>>> import numpy as np
>>> np.set_printoptions(suppress=True, linewidth=120)
>>> Q, _ = np.linalg.qr(np.array([[-0.4, -0.7, 0.3, -2.0],
...     [-0.4, -0.4, -0.1, 0.4],
...     [0.9, 0.8, -0.7, -0.9],
...     [-0.2, -0.3, 1.7, -0.3],
...     [-0.2, 2.0, -0.6, -0.1]]))
>>> K = Q @ Q.T
>>> print(K.round(2) + 0)
[[ 1.    0.05  0.02  0.01  0.  ]
 [ 0.05  0.24 -0.37 -0.21 -0.02]
 [ 0.02 -0.37  0.82 -0.1  -0.01]
 [ 0.01 -0.21 -0.1   0.94 -0.01]
 [ 0.   -0.02 -0.01 -0.01  1.  ]]
>>> left, sigma, Vh = np.linalg.svd(K)
>>> print(np.argmax(sigma[:-1] / (sigma[1:] + 1e-6)) + 1)
4
>>> other = left[:, :4] @ np.diag(sigma[:4]) @ Vh[:4]
>>> print(np.linalg.matrix_rank(K, rtol=0.05))
4
>>> print(round(np.linalg.norm(K - other) / np.linalg.norm(K), 2))
0.0
>>> print(other.round(2) + 0)
[[ 1.    0.05  0.02  0.01  0.  ]
 [ 0.05  0.24 -0.37 -0.21 -0.02]
 [ 0.02 -0.37  0.82 -0.1  -0.01]
 [ 0.01 -0.21 -0.1   0.94 -0.01]
 [ 0.   -0.02 -0.01 -0.01  1.  ]]
>>> ev, V = np.linalg.eigh(other)
>>> print((ev > 1e-8).sum(), (ev < -1e-8).sum())
4 0
>>> print(np.round(np.linalg.eigvalsh(other + -1 * np.eye(5)), 2) + 0)
[-1.  0.  0.  0.  0.]
>>> print(ev.round(2) + 0)
[0. 1. 1. 1. 1.]
>>> print(round(float(ev.sum()), 2), np.trace(other))
4.0 4.0
>>> print(np.round(V @ np.diag(ev) @ V.T, 2) + 0)
[[ 1.    0.05  0.02  0.01  0.  ]
 [ 0.05  0.24 -0.37 -0.21 -0.02]
 [ 0.02 -0.37  0.82 -0.1  -0.01]
 [ 0.01 -0.21 -0.1   0.94 -0.01]
 [ 0.   -0.02 -0.01 -0.01  1.  ]]
>>> other = K / np.linalg.norm(K, axis=1, keepdims=True)
>>> G = other @ other.T
>>> print(G[1].round(2))
[ 0.1   1.   -0.83 -0.44 -0.04]
>>> print(G.round(2) + 0)
[[ 1.    0.1   0.02  0.01  0.  ]
 [ 0.1   1.   -0.83 -0.44 -0.04]
 [ 0.02 -0.83  1.   -0.12 -0.01]
 [ 0.01 -0.44 -0.12  1.   -0.01]
 [ 0.   -0.04 -0.01 -0.01  1.  ]]
>>> print(np.round(np.linalg.norm(other, axis=1), 2))
[1. 1. 1. 1. 1.]
>>> print((np.abs(G) > 0.9).astype(int))
[[1 0 0 0 0]
 [0 1 0 0 0]
 [0 0 1 0 0]
 [0 0 0 1 0]
 [0 0 0 0 1]]
>>> print((G - 2 * np.eye(5)).round(6).argmax(axis=1))
[1 0 0 0 0]
>>> mat = np.load("out8.npy")
>>> print(mat)
[[0 0 1 0 0 0 0 0 0 0 0 0 0]
 [0 0 0 0 0 1 0 0 0 0 0 0 0]
 [0 0 0 0 0 0 1 0 0 0 0 0 0]
 [0 0 0 0 1 0 0 0 0 0 0 0 0]
 [0 1 0 0 0 0 0 0 0 0 0 0 0]
 [1 0 0 0 0 0 0 0 0 0 0 0 0]
 [0 0 0 0 0 0 0 0 0 0 0 0 1]
 [0 0 0 0 0 0 0 0 0 0 0 1 0]
 [0 0 0 0 0 0 0 1 0 0 0 0 0]
 [0 0 0 0 0 0 0 0 1 0 0 0 0]
 [0 0 0 0 0 0 0 0 0 0 1 0 0]
 [0 0 0 0 0 0 0 0 0 1 0 0 0]
 [0 0 0 1 0 0 0 0 0 0 0 0 0]]
>>> assert mat == mat.T
Traceback (most recent call last):
  File "<python-input-26>", line 1, in <module>
    assert mat == mat.T
           ^^^^^^^^^^^^
ValueError: The truth value of an array with more than one element is ambiguous. Use a.any() or a.all()
>>> print(np.allclose(mat @ mat.T, mat.T @ mat))
True
>>> print(np.allclose(mat, mat.T))
False
>>> mat.inv()
Traceback (most recent call last):
  File "<python-input-29>", line 1, in <module>
    mat.inv()
    ^^^^^^^
AttributeError: 'numpy.ndarray' object has no attribute 'inv'
>>> print(np.round(np.sort(np.linalg.eigvals(mat).real), 2) + 0)
[-1.   -1.   -0.71 -0.71  0.    0.    0.    0.    0.71  0.71  1.    1.    1.  ]
>>> print(round(np.linalg.det(mat), 2))
1.0
>>> print(np.flatnonzero(np.linalg.matrix_power((mat != 0) + (mat.T != 0) + np.eye(13), 13)[6]))
[ 0  1  2  3  4  5  6 12]
>>> A = np.load("dump.npy")
>>> print(A)
[[-6 -3 -1 -4  7 -1 -2 -4 -9 -2  7  2]
 [ 0 -4  1 -2 -9 -9 -1  5  4 -2  9 -1]
 [ 0  0 -2 -1 -4  4  7 -5 -6 -2 -7 -2]
 [ 0  0  0  4  7  2  4  3  7 -8  3  5]
 [ 0  0  0  0  3  1 -2 -3  5  8 -6  5]
 [ 0  0  0  0  0  4  9  3  4 -8  2 -7]
 [ 0  0  0  0  0  0 -1  4  4  0  0 -4]
 [ 0  0  0  0  0  0  0  0 -3 -9 -5  0]
 [ 0  0  0  0  0  0  0  0  1 -3 -2 -3]
 [ 0  0  0  0  0  0  0  0  0  2 -4  4]
 [ 0  0  0  0  0  0  0  0  0  0 -7  0]
 [ 0  0  0  0  0  0  0  0  0  0  0  7]]
>>> # triangular, det is the product of the diagonal
>>> print(round(float(np.abs(np.linalg.eigvals(A)).max()), 2))
7.0
>>> print(np.allclose(A @ A.T, A.T @ A))
False
>>> print(np.round(np.sort(np.abs(np.linalg.eigvals(A))), 2))
[0. 1. 1. 2. 2. 3. 4. 4. 4. 6. 7. 7.]
>>> print((A + A.T) / 2)
[[-6.  -1.5 -0.5 -2.   3.5 -0.5 -1.  -2.  -4.5 -1.   3.5  1. ]
 [-1.5 -4.   0.5 -1.  -4.5 -4.5 -0.5  2.5  2.  -1.   4.5 -0.5]
 [-0.5  0.5 -2.  -0.5 -2.   2.   3.5 -2.5 -3.  -1.  -3.5 -1. ]
 [-2.  -1.  -0.5  4.   3.5  1.   2.   1.5  3.5 -4.   1.5  2.5]
 [ 3.5 -4.5 -2.   3.5  3.   0.5 -1.  -1.5  2.5  4.  -3.   2.5]
 [-0.5 -4.5  2.   1.   0.5  4.   4.5  1.5  2.  -4.   1.  -3.5]
 [-1.  -0.5  3.5  2.  -1.   4.5 -1.   2.   2.   0.   0.  -2. ]
 [-2.   2.5 -2.5  1.5 -1.5  1.5  2.   0.  -1.5 -4.5 -2.5  0. ]
 [-4.5  2.  -3.   3.5  2.5  2.   2.  -1.5  1.  -1.5 -1.  -1.5]
 [-1.  -1.  -1.  -4.   4.  -4.   0.  -4.5 -1.5  2.  -2.   2. ]
 [ 3.5  4.5 -3.5  1.5 -3.   1.   0.  -2.5 -1.  -2.  -7.   0. ]
 [ 1.  -0.5 -1.   2.5  2.5 -3.5 -2.   0.  -1.5  2.   0.   7. ]]
>>> print(np.allclose(A, A.T))
False
>>> print((A - A.T) / 2)
[[ 0.  -1.5 -0.5 -2.   3.5 -0.5 -1.  -2.  -4.5 -1.   3.5  1. ]
 [ 1.5  0.   0.5 -1.  -4.5 -4.5 -0.5  2.5  2.  -1.   4.5 -0.5]
 [ 0.5 -0.5  0.  -0.5 -2.   2.   3.5 -2.5 -3.  -1.  -3.5 -1. ]
 [ 2.   1.   0.5  0.   3.5  1.   2.   1.5  3.5 -4.   1.5  2.5]
 [-3.5  4.5  2.  -3.5  0.   0.5 -1.  -1.5  2.5  4.  -3.   2.5]
 [ 0.5  4.5 -2.  -1.  -0.5  0.   4.5  1.5  2.  -4.   1.  -3.5]
 [ 1.   0.5 -3.5 -2.   1.  -4.5  0.   2.   2.   0.   0.  -2. ]
 [ 2.  -2.5  2.5 -1.5  1.5 -1.5 -2.   0.  -1.5 -4.5 -2.5  0. ]
 [ 4.5 -2.   3.  -3.5 -2.5 -2.  -2.   1.5  0.  -1.5 -1.  -1.5]
 [ 1.   1.   1.   4.  -4.   4.   0.   4.5  1.5  0.  -2.   2. ]
 [-3.5 -4.5  3.5 -1.5  3.  -1.   0.   2.5  1.   2.   0.   0. ]
 [-1.   0.5  1.  -2.5 -2.5  3.5  2.   0.   1.5 -2.   0.   0. ]]
